$ python3 -q
>>> import numpy as np
>>> np.set_printoptions(suppress=True, linewidth=200)
>>> rd = lambda a: np.round(a, 3) + 0
>>> A = np.load("dump.npy")
>>> print(A)
[[ 3  1  3  2 -3  2  3  2  2]
 [-2 -2  3 -3  0 -1  2  0  0]
 [ 3  0  0  2  1  2 -1  2 -1]
 [-1  2  0 -2 -2  2 -2 -2  3]
 [ 1  3  1 -1  1 -2  3 -1 -1]
 [-1 -3  9 -4 -3  0  7  2  2]]
>>> # rank 5
>>> print(np.abs(np.diag(np.linalg.qr(A)[1])) > 1e-9)
[ True  True  True  True  True False]
>>> print(np.unique(A.round(6), axis=0).shape)
(6, 9)
>>> print(rd(np.trace(np.linalg.pinv(A) @ A)))
5.0
>>> print(np.linalg.lstsq(A[:-1].T, A[-1])[2])
5
>>> W0 = np.tril(np.array([[-1, 5, -3, -2, 5, -2, -4, -2, 2, 2],
...     [4, -3, 1, -1, 5, -4, 5, -3, -2, 1],
...     [3, 5, -5, 3, -2, 3, 2, 3, 5, 4],
...     [0, -2, 5, 0, 3, 2, 1, 5, 5, 2],
...     [-5, 4, 5, -5, 1, -4, 0, 2, -4, 4],
...     [5, 3, -4, -1, -2, 4, 1, -1, 2, -2],
...     [-3, 0, 3, -2, -1, -3, -5, -3, 5, 3],
...     [1, -2, 4, -4, -2, -4, -5, -5, -5, 2],
...     [-1, -4, 1, 2, 1, -5, 5, -5, 1, -2],
...     [2, -3, 3, -4, -4, 4, 0, -3, -3, -4]]), -1) + np.eye(10, dtype=int)
>>> print(W0)
[[ 1  0  0  0  0  0  0  0  0  0]
 [ 4  1  0  0  0  0  0  0  0  0]
 [ 3  5  1  0  0  0  0  0  0  0]
 [ 0 -2  5  1  0  0  0  0  0  0]
 [-5  4  5 -5  1  0  0  0  0  0]
 [ 5  3 -4 -1 -2  1  0  0  0  0]
 [-3  0  3 -2 -1 -3  1  0  0  0]
 [ 1 -2  4 -4 -2 -4 -5  1  0  0]
 [-1 -4  1  2  1 -5  5 -5  1  0]
 [ 2 -3  3 -4 -4  4  0 -3 -3  1]]
>>> # triangular, det is the product of the diagonal
>>> print(rd(np.linalg.norm(W0[9], 1)), rd(np.linalg.norm(W0[9], np.inf)))
27.0 4.0
>>> print(W0[9] @ W0[3])
17
>>> print(np.linalg.norm(W0, axis=1).argmax())
8
>>> print(rd(np.linalg.norm(W0, 1)), rd(np.linalg.norm(W0, np.inf)))
26.0 27.0
>>> print(rd(np.linalg.norm(W0) ** 2 / np.linalg.norm(W0, 2) ** 2))
3.086
>>> print(rd(np.linalg.norm(W0[9] - W0[3])))
9.22
>>> print(rd(np.linalg.norm(W0, axis=0)))
[ 9.539  9.165 10.1    8.185  5.196  8.185  7.141  5.916  3.162  1.   ]
>>> print(rd(np.linalg.norm(W0, axis=1)))
[1.    4.123 5.916 5.477 9.592 7.483 5.745 9.11  9.95  9.434]
